$ python3 -q
>>> import numpy as np
>>> np.set_printoptions(precision=1, suppress=True, linewidth=100, sign=" ")
>>> def tidy(a):
...     return np.round(a, 1) + 0
... 
>>> E = np.load("run19.npy")
>>> E
array([[ 62.,  16., -16.,  40.,  40., -64.,  72.,  72.],
       [ 16.,   2.,  -4.,  10.,  10., -16.,  18.,  18.],
       [-16.,  -4.,   2., -10., -10.,  16., -18., -18.],
       [ 40.,  10., -10.,  23.,  25., -40.,  45.,  45.],
       [ 40.,  10., -10.,  25.,  23., -40.,  45.,  45.],
       [-64., -16.,  16., -40., -40.,  62., -72., -72.],
       [ 72.,  18., -18.,  45.,  45., -72.,  79.,  81.],
       [ 72.,  18., -18.,  45.,  45., -72.,  81.,  79.]])
>>> # symmetric, so the eigenvalues are real
>>> w, V = np.linalg.eigh(E)
>>> np.abs(V[:, -1]).round(6).argmax()
np.int64(6)
>>> tidy(V.T @ V)
array([[ 1.,  0.,  0.,  0.,  0.,  0.,  0.,  0.],
       [ 0.,  1.,  0.,  0.,  0.,  0.,  0.,  0.],
       [ 0.,  0.,  1.,  0.,  0.,  0.,  0.,  0.],
       [ 0.,  0.,  0.,  1.,  0.,  0.,  0.,  0.],
       [ 0.,  0.,  0.,  0.,  1.,  0.,  0.,  0.],
       [ 0.,  0.,  0.,  0.,  0.,  1.,  0.,  0.],
       [ 0.,  0.,  0.,  0.,  0.,  0.,  1.,  0.],
       [ 0.,  0.,  0.,  0.,  0.,  0.,  0.,  1.]])
>>> tidy(w)
array([ -2.,  -2.,  -2.,  -2.,  -2.,  -2.,  -2., 346.])
>>> tidy(V @ np.diag(w) @ V.T)
array([[ 62.,  16., -16.,  40.,  40., -64.,  72.,  72.],
       [ 16.,   2.,  -4.,  10.,  10., -16.,  18.,  18.],
       [-16.,  -4.,   2., -10., -10.,  16., -18., -18.],
       [ 40.,  10., -10.,  23.,  25., -40.,  45.,  45.],
       [ 40.,  10., -10.,  25.,  23., -40.,  45.,  45.],
       [-64., -16.,  16., -40., -40.,  62., -72., -72.],
       [ 72.,  18., -18.,  45.,  45., -72.,  79.,  81.],
       [ 72.,  18., -18.,  45.,  45., -72.,  81.,  79.]])
>>> tidy(V.T @ E @ V)
array([[ -2.,   0.,   0.,   0.,   0.,   0.,   0.,   0.],
       [  0.,  -2.,   0.,   0.,   0.,   0.,   0.,   0.],
       [  0.,   0.,  -2.,   0.,   0.,   0.,   0.,   0.],
       [  0.,   0.,   0.,  -2.,   0.,   0.,   0.,   0.],
       [  0.,   0.,   0.,   0.,  -2.,   0.,   0.,   0.],
       [  0.,   0.,   0.,   0.,   0.,  -2.,   0.,   0.],
       [  0.,   0.,   0.,   0.,   0.,   0.,  -2.,   0.],
       [  0.,   0.,   0.,   0.,   0.,   0.,   0., 346.]])
>>> tidy(w.sum()), np.trace(E)
(np.float64(332.0), np.float64(332.0))
>>> tidy(np.linalg.eigvalsh(E @ E))
array([      4.,       4.,       4.,       4.,       4.,       4.,       4.,  119716.])
>>> np.unique(w.round(6) + 0, return_counts=True)[1]
array([ 7,  1])
